>>> import numpy as np
>>> from numpy import linalg as LA
>>> np.set_printoptions(precision=2, suppress=True, linewidth=100)
>>> rnd = lambda a: np.round(a, 2) + 0
>>> K = np.loadtxt("a.csv", delimiter=",")
>>> rnd(K)
array([[ 8.58,  4.38,  0.46, -2.66],
       [-2.79,  7.45,  4.33,  4.24],
       [-3.24,  7.2 ,  4.29,  4.38],
       [-6.64,  4.31,  3.52,  4.99],
       [-1.81,  7.9 ,  4.35,  3.92],
       [ 2.98, -7.35, -4.31, -4.3 ],
       [-8.76,  0.09,  1.83,  4.46],
       [-6.8 ,  4.1 ,  3.45,  4.99],
       [-8.99, -2.42,  0.61,  3.61],
       [ 6.65, -4.3 , -3.52, -4.99],
       [ 6.73, -4.19, -3.49, -4.99],
       [ 9.  ,  1.61, -1.02, -3.93],
       [ 7.49,  6.27,  1.64, -1.39],
       [-2.72, -8.63, -3.8 , -1.91],
       [-1.34, -8.64, -4.09, -2.61],
       [-4.71, -8.2 , -3.18, -0.75],
       [-8.88, -0.49,  1.56,  4.29],
       [-5.08,  5.91,  4.02,  4.81],
       [-4.72, -8.19, -3.17, -0.74],
       [-8.22,  1.73,  2.54,  4.8 ],
       [-5.68,  5.37,  3.86,  4.91]])
>>> left, s, Vt = LA.svd(K, full_matrices=False)
>>> rnd(s)
array([36.38, 27.86,  0.  ,  0.  ])
>>> rnd(np.sqrt((s ** 2).sum())), rnd(LA.norm(K))
(np.float64(45.83), np.float64(45.83))
>>> rnd(left.T @ left)
array([[1., 0., 0., 0.],
       [0., 1., 0., 0.],
       [0., 0., 1., 0.],
       [0., 0., 0., 1.]])
>>> rnd(Vt @ Vt.T)
array([[1., 0., 0., 0.],
       [0., 1., 0., 0.],
       [0., 0., 1., 0.],
       [0., 0., 0., 1.]])
>>> (s > 1e-8).sum()
np.int64(2)
>>> rnd(np.cumsum(s ** 2) / np.sum(s ** 2))
array([0.63, 1.  , 1.  , 1.  ])
>>> left.shape, s.shape, Vt.shape
((21, 4), (4,), (4, 4))
>>> rng = np.random.default_rng(82149)
>>> other = K + rng.integers(-2, 3, (21, 2)) @ rng.integers(-2, 3, (2, 4))
>>> rnd(other)
array([[ 13.58,   5.38,   4.46,  -2.66],
       [ -7.79,   6.45,   0.33,   4.24],
       [ -7.24,   7.2 ,   0.29,   2.38],
       [ -7.64,   3.31,   3.52,   6.99],
       [  2.19,   9.9 ,   6.35,   0.92],
       [  3.98,  -6.35,  -4.31,  -6.3 ],
       [-13.76,  -0.91,  -2.17,   4.46],
       [ -0.8 ,   6.1 ,   7.45,   2.99],
       [ -4.99,  -2.42,   4.61,   5.61],
       [  9.65,  -3.3 ,  -1.52,  -5.99],
       [  6.73,  -4.19,  -3.49,  -4.99],
       [ 12.  ,   0.61,   2.98,   0.07],
       [ 11.49,   8.27,   3.64,  -4.39],
       [ -6.72, -10.63,  -5.8 ,   1.09],
       [ -3.34,  -6.64,  -8.09,  -8.61],
       [  1.29,  -6.2 ,   0.82,  -2.75],
       [ -4.88,   1.51,   3.56,   1.29],
       [ -8.08,   4.91,   2.02,   5.81],
       [ -8.72,  -8.19,  -7.17,  -2.74],
       [ -6.22,   3.73,   2.54,   0.8 ],
       [ -2.68,   6.37,   5.86,   3.91]])
>>> rnd(LA.svd(other - K, compute_uv=False))
array([22.36, 13.01,  0.  ,  0.  ])
>>> LA.matrix_rank(other - K, tol=1e-8)
np.int64(2)
>>> np.abs(other - K).sum(axis=1)
array([10., 10., 10.,  4., 11.,  4., 10., 14., 10.,  7.,  0., 12., 11., 11., 14., 14., 11.,  7.,
       10.,  8.,  7.])
